$ ipython --no-banner

In [1]: import numpy as np

In [2]: np.set_printoptions(precision=3, suppress=True, linewidth=160)

In [3]: arr = np.load("test17.npy")

In [4]: arr
Out[4]: 
array([[-1, -2, -3,  3],
       [-2,  2,  3, -2],
       [-3, -1,  1,  3],
       [-1, -3, -1,  2],
       [-5,  2,  3, -1]])

In [5]: Uu, sv, Vh = np.linalg.svd(arr, full_matrices=False)

In [6]: Uu.shape, sv.shape, Vh.shape
Out[6]: ((5, 4), (4,), (4, 4))

In [7]: (sv > 1e-8).sum()
Out[7]: np.int64(4)

In [8]: np.round(Vh @ Vh.T, 3) + 0
Out[8]: 
array([[1., 0., 0., 0.],
       [0., 1., 0., 0.],
       [0., 0., 1., 0.],
       [0., 0., 0., 1.]])

In [9]: np.cumsum(sv ** 2) / np.sum(sv ** 2)
Out[9]: array([0.599, 0.962, 0.986, 1.   ])

In [10]: round(float(np.sqrt((sv ** 2).sum())), 3), round(float(np.linalg.norm(arr)), 3)
Out[10]: (10.863, 10.863)

In [11]: J = np.load("out1.npy")

In [12]: J
Out[12]: 
array([[-5,  0,  4,  0],
       [ 0, -5,  0,  0],
       [-1,  0,  2,  0],
       [ 0,  0,  0,  0]])

In [13]: rng = np.random.default_rng(61)

In [14]: labels = rng.permutation(4)

In [15]: labels
Out[15]: array([0, 2, 1, 3])

In [16]: M2 = J[labels][:, labels]

In [17]: np.trace(M2)
Out[17]: np.int64(-8)

In [18]: np.sort(np.abs(np.linalg.eigvals(M2)))
Out[18]: array([0.   , 1.372, 4.372, 5.   ])

In [19]: M2
Out[19]: 
array([[-5,  4,  0,  0],
       [-1,  2,  0,  0],
       [ 0,  0, -5,  0],
       [ 0,  0,  0,  0]])

In [20]: np.diag(M2)
Out[20]: array([-5,  2, -5,  0])

In [21]: round(np.linalg.det(M2), 3), np.round(np.linalg.det(J[labels]), 3)
Out[21]: (np.float64(0.0), np.float64(0.0))

In [22]: M2.sum(axis=0)
Out[22]: array([-6,  6, -5,  0])

In [23]: M2 - M2[0]
Out[23]: 
array([[ 0,  0,  0,  0],
       [ 4, -2,  0,  0],
       [ 5, -4, -5,  0],
       [ 5, -4,  0,  0]])

In [24]: np.round(np.linalg.norm(M2), 3)
Out[24]: np.float64(8.426)

In [25]: np.linalg.rank(M2)
---------------------------------------------------------------------------
AttributeError                            Traceback (most recent call last)
Cell In[25], line 1
----> 1 np.linalg.rank(M2)

AttributeError: module 'numpy.linalg' has no attribute 'rank'

In [26]: M2.sum(axis=1)
Out[26]: array([-1,  1, -5,  0])

In [27]: np.linalg.svd(M2, compute_uv=False)
Out[27]: array([6.723, 5.   , 0.892, 0.   ])

In [28]: np.abs(M2).max()
Out[28]: np.int64(5)

In [29]: M2 = np.array([[0, 2, 2], [0, 2, 0]])

In [30]: cent = np.kron(M2, J)

In [31]: round(np.linalg.norm(cent, 2), 3), np.round(np.linalg.norm(M2, 2) * np.linalg.norm(J, 2), 3)
Out[31]: (np.float64(21.757), np.float64(21.757))

In [32]: cent.shape
Out[32]: (8, 12)

In [33]: J @ J
Out[33]: 
array([[ 21,   0, -12,   0],
       [  0,  25,   0,   0],
       [  3,   0,   0,   0],
       [  0,   0,   0,   0]])

In [34]: np.flatnonzero(np.linalg.matrix_power((J != 0) + (J.T != 0) + np.eye(4), 4)[3])
Out[34]: array([3])

In [35]: F = np.array([[-2, 0, 0], [2, -2, 0], [-1, 2, -2]])

In [36]: F
Out[36]: 
array([[-2,  0,  0],
       [ 2, -2,  0],
       [-1,  2, -2]])

In [37]: np.linalg.eigvals(F)
Out[37]: array([-2., -2., -2.])

In [38]: np.einsum("ij,ji->", F, F)
Out[38]: np.int64(12)

In [39]: round(np.linalg.det(2 * F), 3), round(np.linalg.det(F), 3)
Out[39]: (np.float64(-64.0), np.float64(-8.0))

In [40]: round(np.linalg.eigvals(F).sum().real, 3)
Out[40]: np.float64(-6.0)

In [41]: np.round(np.linalg.det(F.T), 3)
Out[41]: np.float64(-8.0)

In [42]: np.einsum("ii->", F)
Out[42]: np.int64(-6)

In [43]: P = np.triu(np.array([[3, -1, 5], [3, -3, -2], [-5, 0, 3]]), 1) + np.eye(3)

In [44]: M2 = P @ F @ np.linalg.inv(P)

In [45]: np.poly(M2)
Out[45]: array([ 1.,  6., 12.,  8.])

In [46]: M2
Out[46]: 
array([[ -9.,   3.,  41.],
       [  4.,  -2., -20.],
       [ -1.,   1.,   5.]])

In [47]: round(float(np.linalg.det(M2)), 3)
Out[47]: -8.0

In [48]: Q, r_ = np.linalg.qr(F)

In [49]: np.round(Q.T @ Q, 3) + 0
Out[49]: 
array([[1., 0., 0.],
       [0., 1., 0.],
       [0., 0., 1.]])

In [50]: np.round(Q @ r_, 3) + 0
Out[50]: 
array([[-2.,  0.,  0.],
       [ 2., -2.,  0.],
       [-1.,  2., -2.]])

In [51]: np.abs(np.diag(r_))
Out[51]: array([3.   , 2.   , 1.333])

In [52]: Q.shape, r_.shape
Out[52]: ((3, 3), (3, 3))

In [53]: m1 = np.array([[0, 0, 0, 0],
    ...:     [0, 2, 0, 0],
    ...:     [0, 3, 0, 2],
    ...:     [0, 3, 0, 2],
    ...:     [1, 2, 3, 3],
    ...:     [0, 2, 0, 0],
    ...:     [1, 7, 3, 5],
    ...:     [1, 2, 2, 3],
    ...:     [1, 0, 2, 3],
    ...:     [0, 2, 0, 0],
    ...:     [0, 5, 0, 2],
    ...:     [1, 2, 2, 3]])

In [54]: P = m1 @ np.linalg.solve(m1.T @ m1, m1.T)

In [55]: np.round(P @ m1[:, 0], 3) + 0
Out[55]: array([0., 0., 0., 0., 1., 0., 1., 1., 1., 0., 0., 1.])

In [56]: np.round(np.linalg.eigvalsh(P), 3) + 0
Out[56]: array([0., 0., 0., 0., 0., 0., 0., 0., 1., 1., 1., 1.])

In [57]: W0 = np.load("sample17.npy")

In [58]: W0
Out[58]: 
array([[  8,  -2,   4],
       [  9,   2,  13],
       [ 17,  -5,  15],
       [ 20, -12,  15],
       [ 24, -18,  18],
       [ 19, -27,   9],
       [ 25, -20,  11],
       [ 27, -11,  13],
       [ 35,  -4,  10],
       [ 32,  -7,   6],
       [ 24, -13,   9],
       [ 25, -22,  13],
       [ 29, -21,  21],
       [ 24, -22,  12],
       [ 20, -19,  10],
       [ 17, -14,  10]])

In [59]: Xc = W0 - W0.mean(axis=0)

In [60]: Uu, sv, Vh = np.linalg.svd(Xc, full_matrices=False)

In [61]: np.searchsorted(np.cumsum(sv ** 2) / (sv ** 2).sum(), 0.9) + 1
Out[61]: np.int64(3)

In [62]: np.abs(Vh[0]).argmax()
Out[62]: np.int64(1)

In [63]: Xc.mean(axis=0)
Out[63]: array([0., 0., 0.])

In [64]: (np.sign(Uu[:, 0]) == np.sign(Uu[0, 0])).astype(int)
Out[64]: array([1, 1, 1, 1, 0, 0, 0, 0, 1, 1, 0, 0, 0, 0, 0, 1])

In [65]: Vh[0] * np.sign(Vh[0, np.abs(Vh[0]).argmax()])
Out[65]: array([-0.528,  0.832, -0.17 ])

In [66]: round((sv ** 2).sum() ** 2 / (sv ** 4).sum(), 3)
Out[66]: np.float64(2.214)

In [67]: Xc = W0 - W0.mean(axis=0)

In [68]: vecs = np.linalg.svd(Xc)[2][:1]

In [69]: M2 = Xc - Xc @ vecs.T @ vecs

In [70]: np.diag(vecs.T @ vecs)
Out[70]: array([0.279, 0.692, 0.029])

In [71]: round(np.linalg.norm(M2) / np.linalg.norm(Xc), 3)
Out[71]: np.float64(0.638)

In [72]: M2.std(axis=0)
Out[72]: array([5.307, 3.403, 3.806])

In [73]: M2 = W0 / np.sqrt((W0 ** 2).mean(axis=1, keepdims=True))

In [74]: np.linalg.matrix_rank(M2) == np.linalg.matrix_rank(W0)
Out[74]: np.True_

In [75]: np.linalg.matrix_rank(W0 - W0.mean(axis=1, keepdims=True))
Out[75]: np.int64(2)

In [76]: M2[12]
Out[76]: array([ 1.21 , -0.876,  0.876])

In [77]: M = np.array([[11, -3, 4], [-3, 13, -8], [4, -8, 14]])

In [78]: M2 = np.linalg.inv(M)

In [79]: np.round(M @ M2, 3) + 0
Out[79]: 
array([[1., 0., 0.],
       [0., 1., 0.],
       [0., 0., 1.]])

In [80]: M2
Out[80]: 
array([[ 0.102,  0.009, -0.024],
       [ 0.009,  0.119,  0.066],
       [-0.024,  0.066,  0.116]])

In [81]: np.linalg.det(M) * M2
Out[81]: 
array([[118.,  10., -28.],
       [ 10., 138.,  76.],
       [-28.,  76., 134.]])

In [82]: (np.abs(M2) > 1e-9).astype(int)
Out[82]: 
array([[1, 1, 1],
       [1, 1, 1],
       [1, 1, 1]])

In [83]: evals, vecs = np.linalg.eigh(M2)

In [84]: vec = np.array([2, 0, 2])

In [85]: (np.sign(vecs[:, -1].round(6)) == np.sign(vecs[0, -1].round(6))).astype(int)
Out[85]: array([1, 0, 0])

In [86]: np.linalg.eigvalsh(M2[1:, 1:])
Out[86]: array([0.052, 0.183])

In [87]: vecs * np.maximum(evals, 0) @ vecs.T
Out[87]: 
array([[ 0.102,  0.009, -0.024],
       [ 0.009,  0.119,  0.066],
       [-0.024,  0.066,  0.116]])

In [88]: X = np.array([[-4, -1, 1, 2, 1],
    ...:     [-1, -4, 1, 2, 0],
    ...:     [1, 1, 4, 0, 1],
    ...:     [2, 2, 0, -2, -2],
    ...:     [1, 0, 1, -2, -2]])

In [89]: X
Out[89]: 
array([[-4, -1,  1,  2,  1],
       [-1, -4,  1,  2,  0],
       [ 1,  1,  4,  0,  1],
       [ 2,  2,  0, -2, -2],
       [ 1,  0,  1, -2, -2]])

In [90]: M2 = np.linalg.invert(X)
---------------------------------------------------------------------------
AttributeError                            Traceback (most recent call last)
Cell In[90], line 1
----> 1 M2 = np.linalg.invert(X)

AttributeError: module 'numpy.linalg' has no attribute 'invert'

In [91]: M2 = np.linalg.inv(X)

In [92]: np.allclose(M2, X.T)
Out[92]: False

In [93]: (np.abs(M2) > 1e-9).astype(int)
Out[93]: 
array([[1, 1, 1, 1, 1],
       [1, 1, 1, 1, 1],
       [1, 1, 1, 1, 1],
       [1, 1, 1, 1, 1],
       [1, 1, 1, 1, 1]])

In [94]: vec = np.array([-3, 0, 2, 0, 1])

In [95]: target = X @ vec

In [96]: c, lr = np.zeros(5), 1 / np.linalg.norm(X, 2) ** 2

In [97]: for i in range(3):
    ...:     c -= lr * X.T @ (X @ c - target)
    ...:     if i % 1 == 0: print(i, round(np.linalg.norm(X @ c - target), 3))
    ...: 
0 7.114
1 5.393
2 4.277

In [98]: round(np.linalg.cond(X), 3)
Out[98]: np.float64(12.633)

In [99]: evals, vecs = np.linalg.eigh(X)

In [100]: np.unique(evals.round(6) + 0, return_counts=True)[1]
Out[100]: array([1, 1, 1, 1, 1])

In [101]: np.round(vecs @ np.diag(evals) @ vecs.T, 3) + 0
Out[101]: 
array([[-4., -1.,  1.,  2.,  1.],
       [-1., -4.,  1.,  2.,  0.],
       [ 1.,  1.,  4.,  0.,  1.],
       [ 2.,  2.,  0., -2., -2.],
       [ 1.,  0.,  1., -2., -2.]])

In [102]: E = np.array([[1, 1, 1, 1, 1, 1, 1, 1],
     ...:     [1, 1, 1, 1, -1, -1, -1, -1],
     ...:     [1, -1, -1, 1, 1, -1, -1, 1]])

In [103]: f, v = E[0], E[1]

In [104]: f @ f
Out[104]: np.int64(8)

In [105]: p = (f @ v) / (f @ f) * f

In [106]: np.round(np.linalg.norm(f + v) ** 2 + np.linalg.norm(f - v) ** 2, 3)
Out[106]: np.float64(32.0)

In [107]: vec = np.array([2, 4, 2, 0, 2, 1, 3, 0])

In [108]: E @ vec
Out[108]: array([14,  2, -6])

In [109]: np.sign((E @ vec).round(6))
Out[109]: array([ 1,  1, -1])

In [110]: np.linalg.norm(E @ vec) <= np.linalg.norm(E, 2) * np.linalg.norm(vec) + 1e-9
Out[110]: np.True_

In [111]: (E * vec).sum(axis=1)
Out[111]: array([14,  2, -6])

In [112]: (E @ vec).argmax()
Out[112]: np.int64(0)

In [113]: np.linalg.norm(E, axis=1).argmax()
Out[113]: np.int64(0)

In [114]: round(float(np.linalg.norm(E, "nuc")), 3)
Out[114]: 8.485

In [115]: E[2] @ E[1]
Out[115]: np.int64(0)

In [116]: round(np.linalg.norm(E[2] - E[1]), 3)
Out[116]: np.float64(4.0)

In [117]: M2 = E / np.linalg.norm(E, axis=1)
---------------------------------------------------------------------------
ValueError                                Traceback (most recent call last)
Cell In[117], line 1
----> 1 M2 = E / np.linalg.norm(E, axis=1)

ValueError: operands could not be broadcast together with shapes (3,8) (3,) 

In [118]: M2 = E / np.linalg.norm(E, axis=1, keepdims=True)

In [119]: G = M2 @ M2.T

In [120]: np.degrees(np.arccos(np.clip(G[2, 0], -1, 1)))
Out[120]: np.float64(90.0)

In [121]: G[2].round(3) + 0
Out[121]: array([0., 0., 1.])

In [122]: G.round(3) + 0
Out[122]: 
array([[1., 0., 0.],
       [0., 1., 0.],
       [0., 0., 1.]])
